In [1]: import numpy as np

In [2]: np.set_printoptions(precision=1, suppress=True, linewidth=100, floatmode="fixed")

In [3]: A = np.load("mat.npy")

In [4]: A
Out[4]: 
array([[5.0, 1.0, 0.0, 0.0],
       [0.0, 5.0, 1.0, 0.0],
       [0.0, 0.0, 5.0, 1.0],
       [0.0, 0.0, 0.0, 5.0]])

In [5]: rng = np.random.default_rng(5431)

In [6]: A2 = A + rng.integers(-2, 3, (4, 2)) @ rng.integers(-2, 3, (2, 4))

In [7]: A2
Out[7]: 
array([[ 3.0, -1.0,  2.0, -1.0],
       [ 2.0,  3.0, -1.0, -1.0],
       [ 0.0, -4.0,  5.0, -1.0],
       [ 2.0,  0.0, -2.0,  5.0]])

In [8]: np.abs(A2 - A).sum(axis=1)
Out[8]: array([7.0, 7.0, 6.0, 4.0])

In [9]: A2 - A
Out[9]: 
array([[-2.0, -2.0,  2.0, -1.0],
       [ 2.0, -2.0, -2.0, -1.0],
       [ 0.0, -4.0,  0.0, -2.0],
       [ 2.0,  0.0, -2.0,  0.0]])

In [10]: np.linalg.matrix_rank(A2 - A, tol=1e-8)
Out[10]: np.int64(2)

In [11]: labels = rng.permutation(4)

In [12]: A2 = A[:, labels] * rng.choice([-1, 1], 4)

In [13]: A2
Out[13]: 
array([[ 0.0, -1.0,  5.0,  0.0],
       [ 0.0, -5.0,  0.0,  1.0],
       [ 1.0, -0.0,  0.0,  5.0],
       [ 5.0, -0.0,  0.0,  0.0]])

In [14]: Uu, _, VT = np.linalg.svd(A.T @ A2)

In [15]: np.round(Uu @ VT, 1) + 0
Out[15]: 
array([[ 0.0,  0.0,  1.0,  0.0],
       [ 0.0, -1.0,  0.0,  0.0],
       [ 0.0,  0.0,  0.0,  1.0],
       [ 1.0,  0.0,  0.0,  0.0]])

In [16]: labels
Out[16]: array([3, 1, 0, 2])

In [17]: A2 = np.array([[-2], [6], [2], [7]])

In [18]: cent = np.array([[-4, 5, 4]])

In [19]: arr = A2 @ cent

In [20]: arr
Out[20]: 
array([[  8, -10,  -8],
       [-24,  30,  24],
       [ -8,  10,   8],
       [-28,  35,  28]])

In [21]: vec = np.array([2, 1, 2])

In [22]: np.einsum("ij,j->i", arr, vec)
Out[22]: array([-10,  30,  10,  35])

In [23]: arr @ vec
Out[23]: array([-10,  30,  10,  35])

In [24]: arr @ np.ones(3)
Out[24]: array([-10.0,  30.0,  10.0,  35.0])

In [25]: A2 = arr[0, 0] * arr[1:] - np.outer(arr[1:, 0], arr[0])

In [26]: A2
Out[26]: 
array([[0, 0, 0],
       [0, 0, 0],
       [0, 0, 0]])

In [27]: np.linalg.matrix_rank(A2), np.linalg.matrix_rank(arr)
Out[27]: (np.int64(0), np.int64(1))

In [28]: arr[:, 0] / arr[0, 0]
Out[28]: array([ 1.0, -3.0, -1.0, -3.5])

In [29]: np.flatnonzero(~A2.round(6).any(axis=1))
Out[29]: array([0, 1, 2])

In [30]: data = np.array([[0, 0, 1], [0, 0, 0], [2, 0, 0]])

In [31]: Uu, sv, VT = np.linalg.svd(data, full_matrices=False)

In [32]: Uu.T @ Uu
Out[32]: 
array([[1.0, 0.0, 0.0],
       [0.0, 1.0, 0.0],
       [0.0, 0.0, 1.0]])

In [33]: round(float(np.sqrt((sv ** 2).sum())), 1), np.round(np.linalg.norm(data), 1)
Out[33]: (2.2, np.float64(2.2))

In [34]: VT @ VT.T
Out[34]: 
array([[1.0, 0.0, 0.0],
       [0.0, 1.0, 0.0],
       [0.0, 0.0, 1.0]])

In [35]: [round(float(x), 1) for x in np.linalg.svd(data, compute_uv=False)[:3]]
Out[35]: [2.0, 1.0, 0.0]

In [36]: round(float(np.linalg.norm(data, 2) / np.linalg.norm(data)), 1)
Out[36]: 0.9

In [37]: np.linalg.cond(data) > 100
Out[37]: np.True_

In [38]: round(float(np.linalg.det(data[::-1])), 1)
Out[38]: 0.0

In [39]: np.round(np.poly(data), 1) + 0
Out[39]: array([ 1.0,  0.0, -2.0,  0.0])

In [40]: np.einsum("ii->", data)
Out[40]: np.int64(0)

In [41]: np.einsum("ij,ji->", data, data)
Out[41]: np.int64(4)

In [42]: Uu, sv, VT = np.linalg.svd(data)

In [43]: sv
Out[43]: array([2.0, 1.0, 0.0])

In [44]: np.argmax(sv[:-1] / (sv[1:] + 1e-6)) + 1
Out[44]: np.int64(2)

In [45]: A2 = Uu[:, :2] @ np.diag(sv[:2]) @ VT[:2]

In [46]: np.linalg.matrix_rank(data, rtol=0.05)
Out[46]: np.int64(2)

In [47]: round(np.linalg.norm(data - A2) / np.linalg.norm(data), 1)
Out[47]: np.float64(0.0)

In [48]: np.linalg.matrix_rank(A2)
Out[48]: np.int64(2)

In [49]: A2
Out[49]: 
array([[0.0, 0.0, 1.0],
       [0.0, 0.0, 0.0],
       [2.0, 0.0, 0.0]])

In [50]: W0 = np.cumsum(np.array([[3, 1, 3],
    ...:     [2, 3, 2],
    ...:     [2, 3, 0],
    ...:     [1, 3, 1],
    ...:     [2, 1, 3],
    ...:     [1, 3, 0],
    ...:     [3, 0, 3],
    ...:     [2, 0, 3],
    ...:     [0, 3, 2],
    ...:     [1, 3, 3]]), axis=0)

In [51]: W0
Out[51]: 
array([[ 3,  1,  3],
       [ 5,  4,  5],
       [ 7,  7,  5],
       [ 8, 10,  6],
       [10, 11,  9],
       [11, 14,  9],
       [14, 14, 12],
       [16, 14, 15],
       [16, 17, 17],
       [17, 20, 20]])

In [52]: cen = (W0 - W0.mean(axis=0)) / W0.std(axis=0)

In [53]: cen.std(axis=0)
Out[53]: array([1.0, 1.0, 1.0])

In [54]: np.argwhere(np.abs(cen) > 2)
Out[54]: array([], shape=(0, 2), dtype=int64)

In [55]: b = np.linalg.lstsq(np.delete(cen, 1, axis=1), cen[:, 1])[0]

In [56]: np.abs(b).argmax()
Out[56]: np.int64(0)

In [57]: np.round(1 - np.var(cen[:, 1] - np.delete(cen, 1, axis=1) @ b), 1)
Out[57]: np.float64(0.9)

In [58]: b.round(1) + 0
Out[58]: array([0.9, 0.0])
